% ipython --no-banner

In [1]: import numpy as np

In [2]: np.set_printoptions(precision=1, suppress=True, linewidth=160)

In [3]: F = np.load("x.npy")

In [4]: F
Out[4]: 
array([[ 5,  0,  0,  0,  0,  0,  0,  0,  0,  0,  0,  0,  0,  0,  0],
       [ 5,  2,  0,  0,  0,  0,  0,  0,  0,  0,  0,  0,  0,  0,  0],
       [ 1, -5,  1,  0,  0,  0,  0,  0,  0,  0,  0,  0,  0,  0,  0],
       [ 4,  1,  1,  0,  0,  0,  0,  0,  0,  0,  0,  0,  0,  0,  0],
       [-4,  0,  4,  5, -2,  0,  0,  0,  0,  0,  0,  0,  0,  0,  0],
       [ 2,  2,  0,  0,  3,  4,  0,  0,  0,  0,  0,  0,  0,  0,  0],
       [ 3,  1, -4,  2, -3,  3, -3,  0,  0,  0,  0,  0,  0,  0,  0],
       [-1,  2, -2, -5,  4, -2,  1,  2,  0,  0,  0,  0,  0,  0,  0],
       [-4, -2, -3,  1, -4,  4, -1, -3, -1,  0,  0,  0,  0,  0,  0],
       [ 3,  2, -1, -4, -5, -3,  3,  0,  3,  5,  0,  0,  0,  0,  0],
       [-1, -1, -5, -3,  4, -2, -1,  1, -1,  4,  1,  0,  0,  0,  0],
       [ 0, -1, -2, -4, -2, -4,  2,  4, -5,  2, -4,  0,  0,  0,  0],
       [-4, -2, -1, -2,  0, -4,  0, -5,  4,  5,  4, -2,  1,  0,  0],
       [ 5, -1,  0,  0,  4,  3,  4,  4, -2,  3,  1, -2, -3,  0,  0],
       [-1, -5,  5, -3, -2, -2, -4, -3, -5,  5,  3,  3, -4,  3,  1]])

In [5]: round(float(np.linalg.norm(F, 2) / np.linalg.norm(F)), 1)
Out[5]: 0.5

In [6]: rng = np.random.default_rng(339)

In [7]: idx = rng.permutation(15)

In [8]: idx
Out[8]: array([ 8, 11,  2,  3, 10,  6,  9, 13,  0,  5,  4, 12,  1,  7, 14])

In [9]: B = F[idx][:, idx]

In [10]: np.sort(np.abs(np.linalg.eigvals(B)))
Out[10]: array([0., 0., 0., 1., 1., 1., 1., 1., 2., 2., 2., 3., 4., 5., 5.])

In [11]: print(np.diag(B))
[-1  0  1  0  1 -3  5  0  5  4 -2  1  2  2  1]

In [12]: print(np.trace(B))
16

In [13]: W0 = np.load("data.npy")

In [14]: W0
Out[14]: 
array([[0, 1, 5, 3, 4, 2, 2],
       [0, 0, 5, 4, 1, 2, 0],
       [0, 0, 0, 3, 3, 5, 4],
       [0, 0, 0, 0, 0, 2, 3],
       [0, 0, 0, 0, 0, 2, 5],
       [0, 0, 0, 0, 0, 0, 0],
       [0, 0, 0, 0, 0, 0, 0]])

In [15]: left, sig, vt = np.linalg.svd(W0)

In [16]: np.argmax(sig[:-1] / (sig[1:] + 1e-6)) + 1
Out[16]: np.int64(5)

In [17]: B = left[:, :5] @ np.diag(sig[:5]) @ vt[:5]

In [18]: round(float(np.linalg.norm(W0 - B, 2)), 1), sig[5]
Out[18]: (0.0, np.float64(0.0))

In [19]: round(np.abs(W0 - B).max(), 1)
Out[19]: np.float64(0.0)

In [20]: print(B.round(1) + 0)
[[0. 1. 5. 3. 4. 2. 2.]
 [0. 0. 5. 4. 1. 2. 0.]
 [0. 0. 0. 3. 3. 5. 4.]
 [0. 0. 0. 0. 0. 2. 3.]
 [0. 0. 0. 0. 0. 2. 5.]
 [0. 0. 0. 0. 0. 0. 0.]
 [0. 0. 0. 0. 0. 0. 0.]]

In [21]: round(float(np.linalg.norm(W0 - B) / np.linalg.norm(W0)), 1)
Out[21]: 0.0

In [22]: np.argsort(-np.linalg.norm(W0, axis=0).round(6), kind="stable")[:3]
Out[22]: array([6, 2, 5])

In [23]: np.linalg.cond(W0) > 100
Out[23]: np.True_

In [24]: B = W0 + rng.integers(-2, 3, (7, 5)) @ rng.integers(-2, 3, (5, 7))

In [25]: print(B)
[[ -2   0   1  -1   4  -1  -5]
 [ -4   3   1   2   1   0   0]
 [  8   2  -3   0  -1   6   3]
 [ -3  -2   6   6   3   4   8]
 [ -3   1   3   2   4   3  11]
 [-10  -1  -1   2  -1  -3  -3]
 [ -2   2   2   3  -5   1   5]]

In [26]: B - W0
Out[26]: 
array([[ -2,  -1,  -4,  -4,   0,  -3,  -7],
       [ -4,   3,  -4,  -2,   0,  -2,   0],
       [  8,   2,  -3,  -3,  -4,   1,  -1],
       [ -3,  -2,   6,   6,   3,   2,   5],
       [ -3,   1,   3,   2,   4,   1,   6],
       [-10,  -1,  -1,   2,  -1,  -3,  -3],
       [ -2,   2,   2,   3,  -5,   1,   5]])

In [27]: np.round(np.linalg.svd(B - W0, compute_uv=False), 1) + 0
Out[27]: array([17.9, 14.8,  8.2,  6.1,  1.1,  0. ,  0. ])

In [28]: np.abs(B - W0).sum(axis=1)
Out[28]: array([21, 15, 22, 27, 20, 21, 20])
